>>> import numpy as np
>>> np.set_printoptions(precision=1, suppress=True, linewidth=200)
>>> X = np.load("mat.npy")
>>> print(X)
[[ 3.  1.  0. -1.]
 [-1.  5.  2. -4.]
 [ 0.  0.  5.  5.]
 [ 0.  0. -3.  4.]]
>>> x0 = np.array([0, 2, 1, 2])
>>> target = X @ x0
>>> beta, lr = np.zeros(4), 1 / np.linalg.norm(X, 2) ** 2
>>> for i in range(8):
...     beta -= lr * X.T @ (X @ beta - target)
...     if i % 2 == 0: print(i, round(np.linalg.norm(X @ beta - target), 1))
... 
0 7.5
2 4.2
4 2.9
6 2.1
>>> print(beta)
[-0.1  1.6  1.2  1.8]
>>> print(np.round(np.linalg.cond(X), 1))
2.7
>>> x0 = np.array([6, 3, -3, 1])
>>> target = X @ x0
>>> print(target)
[ 20.  -1. -10.  13.]
>>> print(np.linalg.solve(X, X[:, 1]))
[0. 1. 0. 0.]
>>> print(np.linalg.solve(X, -3 * target))
[-18.  -9.   9.  -3.]
>>> print(np.linalg.solve(X, target))
[ 6.  3. -3.  1.]
>>> M2 = np.array([[-2, 1, 2], [0, -1, -2], [1, 0, 0], [2, 2, 0]])
>>> print(np.vstack([X, M2.T]).shape)
(7, 4)
>>> print(np.linalg.matrix_rank(np.vstack([X, M2.T])))
4
>>> print(np.einsum("ik,kj->ji", X, M2))
[[ -8.  -4.  15.   5.]
 [  0. -14.  10.   8.]
 [  4. -12.   0.   0.]]
>>> print(M2.T @ X.T)
[[ -8.  -4.  15.   5.]
 [  0. -14.  10.   8.]
 [  4. -12.   0.   0.]]
>>> print(X.reshape(2, -1))
[[ 3.  1.  0. -1. -1.  5.  2. -4.]
 [ 0.  0.  5.  5.  0.  0. -3.  4.]]
>>> T = X.reshape(4, 2, -1)
>>> print(T.sum(axis=1))
[[ 3.  0.]
 [ 1.  1.]
 [ 5.  5.]
 [-3.  4.]]
>>> print(T.shape)
(4, 2, 2)
>>> print(np.round(np.linalg.det(2 * X), 1), round(np.linalg.det(X), 1))
8960.0 560.0
>>> print(round(float(np.linalg.det(X[::-1])), 1))
560.0
>>> print(np.einsum("ii->", X))
17.0
>>> print(np.round(np.linalg.eigvals(X).sum().real, 1))
17.0
>>> data = np.array([[-0.7, -0.2, 0.0, 0.9, 0.7, 0.3],
...     [0.4, -0.1, 1.5, 0.2, -1.0, -0.7],
...     [1.2, 0.2, -1.6, -1.7, -0.8, 0.3],
...     [-1.8, -1.4, 0.5, 1.6, 0.1, 0.1]])
>>> print(data.reshape(-1, 2))
[[-0.7 -0.2]
 [ 0.   0.9]
 [ 0.7  0.3]
 [ 0.4 -0.1]
 [ 1.5  0.2]
 [-1.  -0.7]
 [ 1.2  0.2]
 [-1.6 -1.7]
 [-0.8  0.3]
 [-1.8 -1.4]
 [ 0.5  1.6]
 [ 0.1  0.1]]
>>> data.reshape(4, 7)
Traceback (most recent call last):
  File "<python-input-31>", line 1, in <module>
    data.reshape(4, 7)
    ~~~~~~~~~~~~^^^^^^
ValueError: cannot reshape array of size 24 into shape (4,7)
>>> print(data.reshape(2, -1))
[[-0.7 -0.2  0.   0.9  0.7  0.3  0.4 -0.1  1.5  0.2 -1.  -0.7]
 [ 1.2  0.2 -1.6 -1.7 -0.8  0.3 -1.8 -1.4  0.5  1.6  0.1  0.1]]
>>> T = data.reshape(4, 2, -1)
>>> print(np.swapaxes(T, 1, 2)[2])
[[ 1.2 -1.7]
 [ 0.2 -0.8]
 [-1.6  0.3]]
>>> print(T[:, 0])
[[-0.7 -0.2  0. ]
 [ 0.4 -0.1  1.5]
 [ 1.2  0.2 -1.6]
 [-1.8 -1.4  0.5]]
>>> print(np.einsum("ihd,ihd->ih", T, T))
[[0.5 1.4]
 [2.4 1.5]
 [4.  3.6]
 [5.5 2.6]]
>>> print(np.einsum("ihd,jhd->hij", T, T).shape)
(2, 4, 4)
>>> print(T.sum(axis=1))
[[ 0.2  0.5  0.3]
 [ 0.6 -1.1  0.8]
 [-0.5 -0.6 -1.3]
 [-0.2 -1.3  0.6]]
